>>> import numpy as np
>>> from numpy import linalg as LA
>>> np.set_printoptions(precision=2, suppress=True, linewidth=200, legacy="1.25")
>>> rnd = lambda a: np.round(a, 2) + 0
>>> mat = np.load("out14.npy")
>>> mat
array([[-1., -1.,  2.],
       [ 0.,  1.,  1.],
       [ 0.,  0.,  1.]])
>>> hat = np.triu(np.array([[2, 1, 2], [1, 0, 1], [2, 2, 1]]), 1) + np.eye(3)
>>> other = hat @ mat @ LA.inv(hat)
>>> np.trace(other), np.trace(mat)
(1.0, 1.0)
>>> np.poly(other)
array([ 1., -1., -1.,  1.])
>>> Q = mat.astype(float).copy()
>>> for j in range(3):
...     Q[:, j] -= Q[:, :j] @ (Q[:, :j].T @ Q[:, j])
...     Q[:, j] /= LA.norm(Q[:, j])
... 
>>> Q.T @ Q
array([[1., 0., 0.],
       [0., 1., 0.],
       [0., 0., 1.]])
>>> Q.T @ mat
array([[ 1.,  1., -2.],
       [ 0.,  1.,  1.],
       [ 0.,  0.,  1.]])
>>> F = np.loadtxt("test17.csv", delimiter=",")
>>> F
array([[2.05, 0.  , 3.  ],
       [1.  , 2.05, 3.  ],
       [2.  , 0.  , 3.05]])
>>> rnd(LA.det(F[::-1]))
-0.52
>>> rnd(LA.eigvals(F).sum().real)
7.15
>>> rnd(LA.det(F.T))
0.52
>>> rnd(LA.eigvals(F))
array([2.05, 0.05, 5.05])
>>> def softmax(z):
...     e = np.exp(z - z.max(axis=-1, keepdims=True))
...     return e / e.sum(axis=-1, keepdims=True)
... 
>>> rnd(softmax(F[0] + -3))
array([0.27, 0.03, 0.7 ])
>>> rnd(softmax(10 * F[0]))
array([0., 0., 1.])
>>> S = F @ F.T / np.sqrt(3)
>>> rnd(softmax(S + np.triu(np.full(S.shape, -np.inf), 1)))
array([[1.  , 0.  , 0.  ],
       [0.14, 0.86, 0.  ],
       [0.43, 0.13, 0.44]])
>>> rnd(softmax(S))
array([[0.43, 0.12, 0.44],
       [0.12, 0.75, 0.13],
       [0.43, 0.13, 0.44]])
>>> rnd(LA.norm(F, 2) / LA.norm(F))
0.96
>>> LA.cond(F) > 100
True
>>> [round(float(x), 2) for x in LA.svd(F, compute_uv=False)[:3]]
[6.1, 1.87, 0.05]
>>> M = np.load("w.npy")
>>> M
array([[ 0.85,  0.26,  0.29],
       [ 1.83,  0.61,  0.61],
       [ 2.89,  0.96,  1.01],
       [ 0.53,  0.17,  0.17],
       [ 3.17,  1.06,  1.04],
       [-1.73, -0.56, -0.58],
       [-2.6 , -0.91, -0.88],
       [-5.02, -1.68, -1.68],
       [ 0.88,  0.31,  0.3 ],
       [ 0.74,  0.25,  0.25],
       [ 4.22,  1.42,  1.4 ],
       [ 3.83,  1.29,  1.23],
       [-2.14, -0.71, -0.77],
       [ 0.5 ,  0.19,  0.18]])
>>> left, s, VT = LA.svd(M)
>>> np.argmax(s[:-1] / (s[1:] + 1e-6)) + 1
1
>>> other = left[:, :1] @ np.diag(s[:1]) @ VT[:1]
>>> rnd(LA.norm(M - other) / LA.norm(M))
0.01
>>> rnd(LA.norm(M - other, 2)), rnd(s[1])
(0.09, 0.09)
>>> rnd(np.abs(M - other).max())
0.05
>>> gram = np.cov(M, rowvar=False)
>>> rnd(M.std(axis=0))
array([2.56, 0.86, 0.86])
>>> rnd(gram)
array([[7.06, 2.37, 2.36],
       [2.37, 0.8 , 0.79],
       [2.36, 0.79, 0.79]])
>>> gram.shape
(3, 3)
>>> Ac = M - M.mean(axis=0)
>>> left, s, VT = LA.svd(Ac, full_matrices=False)
>>> rnd(s ** 2 / (s ** 2).sum())
array([1., 0., 0.])
>>> rnd(s)
array([10.6 ,  0.09,  0.05])
>>> (np.sign(left[:, 0]) == np.sign(left[0, 0])).astype(int)
array([1, 1, 1, 0, 1, 0, 0, 0, 1, 1, 1, 1, 0, 0])
>>> LA.matrix_rank(Ac)
3
>>> rnd(np.abs(VT[-1]))
array([0.36, 0.92, 0.17])
>>> np.abs(left[:, 0]).argmax()
7
>>> hat = M @ LA.solve(M.T @ M, M.T)
>>> np.allclose(hat @ hat, hat)
True
>>> rnd(hat @ M[:, 2])
array([ 0.29,  0.61,  1.01,  0.17,  1.04, -0.58, -0.88, -1.68,  0.3 ,  0.25,  1.4 ,  1.23, -0.77,  0.18])
>>> rnd(LA.eigvalsh(hat))
array([0., 0., 0., 0., 0., 0., 0., 0., 0., 0., 0., 1., 1., 1.])
>>> rnd(np.trace(hat))
3.0
>>> LA.matrix_rank(M, rtol=0.1)
1
>>> np.argsort(-LA.norm(M, axis=0).round(6), kind="stable")[:3]
array([0, 1, 2])
>>> round(np.log10(LA.cond(M)))
2
>>> rnd(LA.norm(M, 2) / LA.norm(M))
1.0
>>> [round(float(x), 2) for x in LA.svd(M, compute_uv=False)[:3]]
[10.86, 0.09, 0.06]
>>> X = np.load("a.npy")
>>> X
array([[ 1.13, -1.5 ,  0.7 , -1.1 ],
       [-1.  ,  0.9 , -0.4 , -0.3 ],
       [-1.05,  1.  , -0.9 ,  0.1 ],
       [-0.49,  0.5 ,  1.1 ,  0.9 ],
       [ 0.4 , -0.7 , -1.4 , -0.5 ],
       [-1.  ,  0.9 , -0.1 , -0.6 ],
       [ 1.61, -1.8 , -1.  , -0.9 ],
       [-1.3 ,  1.5 ,  1.3 , -0.9 ],
       [-2.47,  2.4 ,  0.  ,  1.4 ],
       [ 0.23, -0.2 ,  0.2 , -1.  ],
       [-1.95,  1.9 ,  0.5 , -0.8 ],
       [ 0.27, -0.8 , -0.5 ,  1.2 ],
       [-2.23,  2.5 , -0.3 ,  0.4 ],
       [ 0.71, -0.7 ,  0.9 , -0.9 ],
       [ 0.67, -0.7 ,  0.9 , -2.7 ],
       [-1.85,  1.5 ,  0.9 ,  0.7 ]])
>>> hat = X @ LA.solve(X.T @ X, X.T)
>>> rnd(LA.eigvalsh(hat))
array([0., 0., 0., 0., 0., 0., 0., 0., 0., 0., 0., 0., 1., 1., 1., 1.])
>>> np.allclose(hat @ hat, hat)
True
>>> rnd(np.diag(hat))
array([0.32, 0.12, 0.17, 0.22, 0.32, 0.12, 0.22, 0.25, 0.26, 0.06, 0.27, 0.42, 0.29, 0.12, 0.43, 0.42])
>>> other = np.array([[2, 1]])
>>> feats = other.T @ other
>>> feats
array([[4, 2],
       [2, 1]])
>>> other = feats[0, 0] * feats[1:] - np.outer(feats[1:, 0], feats[0])
>>> other
array([[0, 0]])
>>> LA.matrix_rank(other), LA.matrix_rank(feats)
(0, 1)
>>> np.flatnonzero(~other.round(6).any(axis=1))
array([0])
>>> W = np.array([[9, 8, 9, -7, -9, -3], [-1, 3, 7, -5, 1, -6]])
>>> b = np.array([3, 3, 3, 1, 2, 3])
>>> act = np.maximum(feats @ W + b, 0)
>>> act
array([[37, 41, 53,  0,  0,  0],
       [20, 22, 28,  0,  0,  0]])
>>> C = np.array([[3, -3, 2],
...     [0, -1, 1],
...     [2, -1, -2],
...     [0, -1, -1],
...     [1, -3, -3],
...     [3, -3, 2]])
>>> (act @ C).round(6).argmax(axis=1)
array([0, 0])
>>> m1 = np.load("block11.npy")
>>> m1
array([[ 0.78,  2.78,  0.81],
       [ 2.57,  0.42, -1.49],
       [ 1.58, -1.89, -1.71],
       [-1.18,  1.16,  2.5 ],
       [-2.69, -0.17, -1.31],
       [ 2.08,  2.05, -0.68],
       [-1.77, -2.29, -0.8 ],
       [ 0.85,  2.58, -1.26],
       [ 0.24, -0.14, -2.99],
       [ 2.82,  0.25, -0.98],
       [-0.8 ,  0.64, -2.82],
       [ 0.91, -2.52,  1.36],
       [ 0.21, -2.38,  1.82],
       [-0.17,  1.45, -2.62]])
>>> C = m1[[5, 7]].astype(float)
>>> for _ in range(5):
...     idx = LA.norm(m1[:, None] - C, axis=-1).argmin(axis=1)
...     C = np.array([m1[idx == j].mean(axis=0) for j in range(2)])
... 
>>> idx
array([1, 0, 0, 1, 1, 0, 1, 1, 1, 0, 1, 0, 0, 1])
>>> np.abs(C[1] - C[0]).argmax()
0
>>> rnd(C[1] - C[0])
array([-2.29,  1.43, -0.78])
>>> Ac = (m1 - m1.mean(axis=0)) / m1.std(axis=0)
>>> np.argwhere(np.abs(Ac) > 2)
array([], shape=(0, 2), dtype=int64)
>>> b = LA.lstsq(np.delete(Ac, 0, axis=1), Ac[:, 0])[0]
>>> rnd(1 - np.var(Ac[:, 0] - np.delete(Ac, 0, axis=1) @ b))
0.03
>>> rnd(b)
array([ 0.16, -0.02])
>>> x = np.array([-9, -9, -6])
>>> rhs = m1 @ x
>>> rnd(LA.pinv(m1) @ m1)
array([[1., 0., 0.],
       [0., 1., 0.],
       [0., 0., 1.]])
>>> rnd(LA.solve(m1.T @ m1, m1.T @ rhs))
array([-9., -9., -6.])
>>> rng = np.random.default_rng(610458)
>>> rhs = rhs + 0.05 * rng.normal(size=14)
>>> rnd(rhs)
array([-36.89, -18.03,  12.97, -14.81,  33.63, -33.03,  41.38, -23.4 ,  17.07, -21.77,  18.41,   6.4 ,   8.59,   4.26])
>>> b, *_ = LA.lstsq(m1, rhs)
>>> rnd(b)
array([-9.01, -9.  , -6.  ])
>>> [round(float(LA.norm(LA.solve(m1.T @ m1 + lam * np.eye(3), m1.T @ rhs))), 2) for lam in (0, 1, 10, 100)]
[14.08, 13.72, 11.19, 3.98]
>>> rnd(LA.norm(rhs - m1 @ b))
0.18
